$ python -q
>>> import numpy as np
>>> np.set_printoptions(precision=1, suppress=True, linewidth=120, legacy="1.25")
>>> M = np.loadtxt("block2.csv", delimiter=",")
>>> M
array([[-2.,  2.,  0.,  0.,  0.,  0.,  0.,  0.,  0.,  0.],
       [ 2., -1.,  2.,  0.,  0.,  0.,  0.,  0.,  0.,  0.],
       [ 0.,  2.,  2.,  2.,  0.,  0.,  0.,  0.,  0.,  0.],
       [ 0.,  0.,  2., -2.,  2.,  0.,  0.,  0.,  0.,  0.],
       [ 0.,  0.,  0.,  2.,  2.,  2.,  0.,  0.,  0.,  0.],
       [ 0.,  0.,  0.,  0.,  2.,  2.,  2.,  0.,  0.,  0.],
       [ 0.,  0.,  0.,  0.,  0.,  2.,  0.,  2.,  0.,  0.],
       [ 0.,  0.,  0.,  0.,  0.,  0.,  2.,  3.,  2.,  0.],
       [ 0.,  0.,  0.,  0.,  0.,  0.,  0.,  2.,  2.,  2.],
       [ 0.,  0.,  0.,  0.,  0.,  0.,  0.,  0.,  2.,  1.]])
>>> print(M - M[0])
[[ 0.  0.  0.  0.  0.  0.  0.  0.  0.  0.]
 [ 4. -3.  2.  0.  0.  0.  0.  0.  0.  0.]
 [ 2.  0.  2.  2.  0.  0.  0.  0.  0.  0.]
 [ 2. -2.  2. -2.  2.  0.  0.  0.  0.  0.]
 [ 2. -2.  0.  2.  2.  2.  0.  0.  0.  0.]
 [ 2. -2.  0.  0.  2.  2.  2.  0.  0.  0.]
 [ 2. -2.  0.  0.  0.  2.  0.  2.  0.  0.]
 [ 2. -2.  0.  0.  0.  0.  2.  3.  2.  0.]
 [ 2. -2.  0.  0.  0.  0.  0.  2.  2.  2.]
 [ 2. -2.  0.  0.  0.  0.  0.  0.  2.  1.]]
>>> np.linalg.svd(M, compute_uv=False)
array([5.6, 4.7, 4.1, 3.6, 3.3, 2.5, 2.1, 1.1, 0.8, 0.1])
>>> np.abs(M).max()
3.0
>>> M.mean(axis=0)
array([0. , 0.3, 0.6, 0.2, 0.6, 0.6, 0.4, 0.7, 0.6, 0.3])
>>> np.unravel_index(np.abs(M).argmax(), M.shape)
(7, 7)
>>> M.sum(axis=0)
array([0., 3., 6., 2., 6., 6., 4., 7., 6., 3.])
>>> M.sum(axis=1)
array([0., 3., 6., 2., 6., 6., 4., 7., 6., 3.])
>>> np.count_nonzero(M)
27
>>> vec = np.array([3, 0, 1, 1, 3, 2, 0, 3, 0, 3])
>>> y = M @ vec
>>> y
array([-6.,  8.,  4.,  6., 12., 10., 10.,  9., 12.,  3.])
>>> np.linalg.solve(M.T, M[1])
array([-0.,  1.,  0.,  0.,  0.,  0.,  0., -0.,  0.,  0.])
>>> np.round(np.linalg.solve(M, y), 1) + 0
array([3., 0., 1., 1., 3., 2., 0., 3., 0., 3.])
>>> np.all(np.linalg.eigvalsh(M) > 0)
False
>>> w, vecs = np.linalg.eigh(M)
>>> vec = np.array([-2, 1, 3, -6, -5, 5, 0, 7, 6, -9])
>>> np.linalg.eigvalsh(M[1:, 1:])
array([-3.8, -2.2, -1.6, -0.8,  1.1,  2.5,  3.5,  4.7,  5.6])
>>> np.round(vecs * np.abs(w) @ vecs.T, 1) + 0
array([[ 2.2, -1.5,  0.9,  0.2, -0.2,  0. ,  0.1,  0. ,  0. ,  0. ],
       [-1.5,  2.4,  0.6,  0.8, -0.1, -0.1,  0.1,  0. ,  0. ,  0. ],
       [ 0.9,  0.6,  3.2, -0.1,  0.7, -0.1, -0.1,  0.1,  0. ,  0. ],
       [ 0.2,  0.8, -0.1,  3.3, -0.1,  0.7, -0.1, -0.1,  0. ,  0. ],
       [-0.2, -0.1,  0.7, -0.1,  3. ,  1.3,  0.7, -0.2,  0. ,  0.1],
       [ 0. , -0.1, -0.1,  0.7,  1.3,  3. ,  0.5,  0.6, -0.2,  0. ],
       [ 0.1,  0.1, -0.1, -0.1,  0.7,  0.5,  2.5,  0.8,  0.6, -0.3],
       [ 0. ,  0. ,  0.1, -0.1, -0.2,  0.6,  0.8,  3.7,  1.4,  0.5],
       [ 0. ,  0. ,  0. ,  0. ,  0. , -0.2,  0.6,  1.4,  2.9,  1.2],
       [ 0. ,  0. ,  0. ,  0. ,  0.1,  0. , -0.3,  0.5,  1.2,  1.8]])
>>> np.round(vecs * np.maximum(w, 0) @ vecs.T, 1) + 0
array([[ 0.1,  0.3,  0.5,  0.1, -0.1,  0. ,  0. ,  0. ,  0. ,  0. ],
       [ 0.3,  0.7,  1.3,  0.4, -0.1,  0. ,  0. ,  0. ,  0. ,  0. ],
       [ 0.5,  1.3,  2.6,  1. ,  0.4, -0.1, -0.1,  0. ,  0. ,  0. ],
       [ 0.1,  0.4,  1. ,  0.6,  0.9,  0.3,  0. ,  0. ,  0. ,  0. ],
       [-0.1, -0.1,  0.4,  0.9,  2.5,  1.7,  0.3, -0.1,  0. ,  0. ],
       [ 0. ,  0. , -0.1,  0.3,  1.7,  2.5,  1.3,  0.3, -0.1,  0. ],
       [ 0. ,  0. , -0.1,  0. ,  0.3,  1.3,  1.2,  1.4,  0.3, -0.1],
       [ 0. ,  0. ,  0. ,  0. , -0.1,  0.3,  1.4,  3.4,  1.7,  0.2],
       [ 0. ,  0. ,  0. ,  0. ,  0. , -0.1,  0.3,  1.7,  2.4,  1.6],
       [ 0. ,  0. ,  0. ,  0. ,  0. ,  0. , -0.1,  0.2,  1.6,  1.4]])
